% ipython --no-banner

In [1]: import numpy as np

In [2]: np.set_printoptions(suppress=True, linewidth=100)

In [3]: J = np.load("sample4.npy")

In [4]: J
Out[4]: 
array([[ 2,  4,  0,  5],
       [ 6, 14,  8, 11],
       [ 2, 20,  0, 10],
       [ 0,  0,  0,  0],
       [12, 19,  0,  0],
       [ 0,  0,  0,  0],
       [19,  5, 17,  2],
       [16, 19,  8,  4],
       [21,  6,  9,  0],
       [ 0,  2,  0,  0],
       [ 7, 29,  0,  7],
       [18, 26, 18, 12],
       [ 4,  0,  6,  5],
       [18, 35, 10, 10],
       [ 0, 12,  0,  0],
       [ 0,  0,  0,  0],
       [ 1,  0,  0,  0],
       [ 0,  0,  0,  0],
       [21, 16,  0,  0],
       [18, 13, 14,  4],
       [ 7, 21,  0,  1]])

In [5]: # row 5 repeats row 3

In [6]: W2 = J[[11, 9]].astype(float)

In [7]: for _ in range(3):
   ...:     labels = np.linalg.norm(J[:, None] - W2, axis=-1).argmin(axis=1)
   ...:     W2 = np.array([J[labels == j].mean(axis=0) for j in range(2)])
   ...: 

In [8]: labels
Out[8]: array([1, 0, 0, 1, 0, 1, 0, 0, 0, 1, 0, 0, 1, 0, 1, 1, 1, 1, 0, 0, 0])

In [9]: np.round(W2[1] - W2[0], 2)
Out[9]: array([-12.97, -16.58,  -6.33,  -3.97])

In [10]: np.bincount(labels)
Out[10]: array([12,  9])

In [11]: dist = np.linalg.norm(J[:, None] - J[None], axis=-1)

In [12]: dist.mean(axis=1).argmax()
Out[12]: np.int64(13)

In [13]: dist.shape
Out[13]: (21, 21)

In [14]: np.linalg.matrix_rank(dist ** 2)
Out[14]: np.int64(6)

In [15]: dist[17].round(6).argsort(kind="stable")[:4]
Out[15]: array([ 3,  5, 15, 17])

In [16]: np.unravel_index(dist.round(6).argmax(), dist.shape)
Out[16]: (np.int64(3), np.int64(13))

In [17]: print(np.flatnonzero(dist[17] < dist.mean() / 2))
[ 0  3  5  9 12 15 16 17]

In [18]: dist[:5, :5].round(2)
Out[18]: 
array([[ 0.  , 14.7 , 16.76,  6.71, 18.71],
       [14.7 ,  0.  , 10.82, 20.42, 15.68],
       [16.76, 10.82,  0.  , 22.45, 14.18],
       [ 6.71, 20.42, 22.45,  0.  , 22.47],
       [18.71, 15.68, 14.18, 22.47,  0.  ]])

In [19]: vec = np.array([1, -1, -3, -2])

In [20]: rhs = J @ vec

In [21]: np.round(np.linalg.pinv(J) @ J, 2) + 0
Out[21]: 
array([[1., 0., 0., 0.],
       [0., 1., 0., 0.],
       [0., 0., 1., 0.],
       [0., 0., 0., 1.]])

In [22]: np.round(np.linalg.lstsq(J, rhs)[0], 2)
Out[22]: array([ 1., -1., -3., -2.])

In [23]: np.round(np.linalg.solve(J.T @ J, J.T @ rhs), 2)
Out[23]: array([ 1., -1., -3., -2.])

In [24]: rhs
Out[24]: 
array([-12, -54, -38,   0,  -7,   0, -41, -35, -12,  -2, -36, -86, -24, -67, -12,   0,   1,   0,
         5, -45, -16])

In [25]: rng = np.random.default_rng(77)

In [26]: rhs = rhs + 0.05 * rng.normal(size=21)

In [27]: rhs.round(2)
Out[27]: 
array([-11.98, -54.03, -37.87,  -0.08,  -6.97,  -0.01, -41.02, -34.95, -12.09,  -2.05, -36.01,
       -85.91, -24.  , -66.96, -12.09,  -0.06,   1.05,  -0.03,   5.  , -44.96, -16.11])

In [28]: beta, *_ = np.linalg.lstsq(J, rhs)

In [29]: beta.round(2)
Out[29]: array([ 1.  , -1.  , -3.  , -1.99])

In [30]: print([round(float(np.linalg.norm(np.linalg.solve(J.T @ J + lam * np.eye(4), J.T @ rhs))), 2) for lam in (0, 1, 10, 100)])
[3.87, 3.86, 3.77, 3.18]

In [31]: np.round(J.T @ (rhs - J @ beta), 2) + 0
Out[31]: array([0., 0., 0., 0.])

In [32]: np.round(np.linalg.norm(rhs - J @ beta), 2)
Out[32]: np.float64(0.25)

In [33]: beta.round()
Out[33]: array([ 1., -1., -3., -2.])

In [34]: feats = np.loadtxt("run4.csv", delimiter=",")

In [35]: feats
Out[35]: 
array([[-2.48,  0.93,  0.71, -0.1 , -0.24],
       [ 0.93,  1.06, -0.09, -0.89, -0.16],
       [ 0.71, -0.09, -0.99, -0.57, -1.22],
       [-0.1 , -0.89, -0.57,  0.11,  2.46],
       [-0.24, -0.16, -1.22,  2.46, -0.7 ]])

In [36]: # symmetric

In [37]: np.allclose(feats, feats.T)
Out[37]: True

In [38]: assert feats == feats.T
Traceback (most recent call last):
  Cell In[38], line 1
    assert feats == feats.T
ValueError: The truth value of an array with more than one element is ambiguous. Use a.any() or a.all()


In [39]: np.trace(feats)
Out[39]: np.float64(-3.0)

In [40]: print(np.allclose(feats @ feats.T, feats.T @ feats))
True

In [41]: t3 = np.stack([feats, -1 * feats, feats[::-1]])

In [42]: print(np.round(np.einsum("bij,cij->bc", t3, t3), 2))
[[ 29.01 -29.01  -0.64]
 [-29.01  29.01   0.64]
 [ -0.64   0.64  29.01]]

In [43]: t3.sum(axis=0)
Out[43]: 
array([[-0.24, -0.16, -1.22,  2.46, -0.7 ],
       [-0.1 , -0.89, -0.57,  0.11,  2.46],
       [ 0.71, -0.09, -0.99, -0.57, -1.22],
       [ 0.93,  1.06, -0.09, -0.89, -0.16],
       [-2.48,  0.93,  0.71, -0.1 , -0.24]])

In [44]: np.linalg.matrix_rank(t3.reshape(3, -1))
Out[44]: np.int64(2)

In [45]: w, vecs = np.linalg.eigvalsh(feats)
Traceback (most recent call last):
  Cell In[45], line 1
    w, vecs = np.linalg.eigvalsh(feats)
ValueError: too many values to unpack (expected 2)


In [46]: w, vecs = np.linalg.eigh(feats)

In [47]: np.round(np.linalg.svd(feats, compute_uv=False), 2)
Out[47]: array([3., 3., 3., 1., 1.])

In [48]: np.round(vecs.T @ vecs, 2) + 0
Out[48]: 
array([[1., 0., 0., 0., 0.],
       [0., 1., 0., 0., 0.],
       [0., 0., 1., 0., 0.],
       [0., 0., 0., 1., 0.],
       [0., 0., 0., 0., 1.]])
